% ipython --no-banner

In [1]: import numpy as np

In [2]: from numpy import linalg as LA

In [3]: np.set_printoptions(precision=2, suppress=True, linewidth=120)

In [4]: arr = np.loadtxt("m.csv", delimiter=",")

In [5]: arr
Out[5]: 
array([[0.5 , 0.5 , 0.  , 0.  , 0.  , 0.  ],
       [0.  , 0.5 , 0.  , 0.  , 0.25, 0.25],
       [0.2 , 0.  , 0.4 , 0.2 , 0.  , 0.2 ],
       [0.  , 0.  , 0.33, 0.67, 0.  , 0.  ],
       [0.33, 0.  , 0.33, 0.  , 0.33, 0.  ],
       [0.  , 0.  , 0.33, 0.  , 0.33, 0.33]])

In [6]: # rows sum to 1

In [7]: x0 = np.array([2, 2, 1, 2, 0, 3])

In [8]: a = np.maximum(arr @ x0, 0)

In [9]: arr.T @ a
Out[9]: array([1.69, 1.88, 2.05, 1.47, 1.22, 1.24])

In [10]: np.maximum(arr @ (3 * x0), 0)
Out[10]: array([6.  , 5.25, 5.4 , 5.  , 3.  , 4.  ])

In [11]: LA.norm(arr, axis=1)
Out[11]: array([0.71, 0.61, 0.53, 0.75, 0.58, 0.58])

In [12]: rng = np.random.default_rng(35082)

In [13]: B = arr + rng.integers(-2, 3, (6, 5)) @ rng.integers(-2, 3, (5, 6))

In [14]: B
Out[14]: 
array([[  5.5 ,  -0.5 ,  -8.  ,  -3.  ,   2.  ,  -6.  ],
       [-12.  ,   0.5 ,   9.  ,  -8.  ,   1.25,   3.25],
       [-13.8 ,   1.  ,  11.4 ,  -5.8 ,  -1.  ,   4.2 ],
       [  0.  ,   2.  ,  -0.67,  -7.33,   0.  ,  -5.  ],
       [  9.33,  -2.  , -10.67,   1.  ,  -0.67,  -8.  ],
       [  7.  ,  -2.  ,  -3.67,  -1.  ,   3.33,  -0.67]])

In [15]: B - arr
Out[15]: 
array([[  5.,  -1.,  -8.,  -3.,   2.,  -6.],
       [-12.,   0.,   9.,  -8.,   1.,   3.],
       [-14.,   1.,  11.,  -6.,  -1.,   4.],
       [  0.,   2.,  -1.,  -8.,   0.,  -5.],
       [  9.,  -2., -11.,   1.,  -1.,  -8.],
       [  7.,  -2.,  -4.,  -1.,   3.,  -1.]])

In [16]: np.abs(B - arr).sum(axis=1)
Out[16]: array([25., 33., 37., 16., 32., 18.])

In [17]: np.round(LA.svd(B - arr, compute_uv=False), 2) + 0
Out[17]: array([32.13, 13.44,  5.35,  3.34,  1.52,  0.  ])

In [18]: np.diff(B, axis=0)
Out[18]: 
array([[-17.5 ,   1.  ,  17.  ,  -5.  ,  -0.75,   9.25],
       [ -1.8 ,   0.5 ,   2.4 ,   2.2 ,  -2.25,   0.95],
       [ 13.8 ,   1.  , -12.07,  -1.53,   1.  ,  -9.2 ],
       [  9.33,  -4.  , -10.  ,   8.33,  -0.67,  -3.  ],
       [ -2.33,   0.  ,   7.  ,  -2.  ,   4.  ,   7.33]])

In [19]: LA.matrix_rank(B)
Out[19]: np.int64(6)

In [20]: B.shape
Out[20]: (6, 6)

In [21]: LA.svd(B, compute_uv=False)
Out[21]: array([32.3 , 12.86,  5.59,  2.88,  1.7 ,  0.08])

In [22]: np.unravel_index(np.abs(B).argmax(), B.shape)
Out[22]: (np.int64(2), np.int64(0))

In [23]: B.mean(axis=0)
Out[23]: array([-0.66, -0.17, -0.43, -4.02,  0.82, -2.04])

In [24]: np.count_nonzero(B)
Out[24]: np.int64(34)
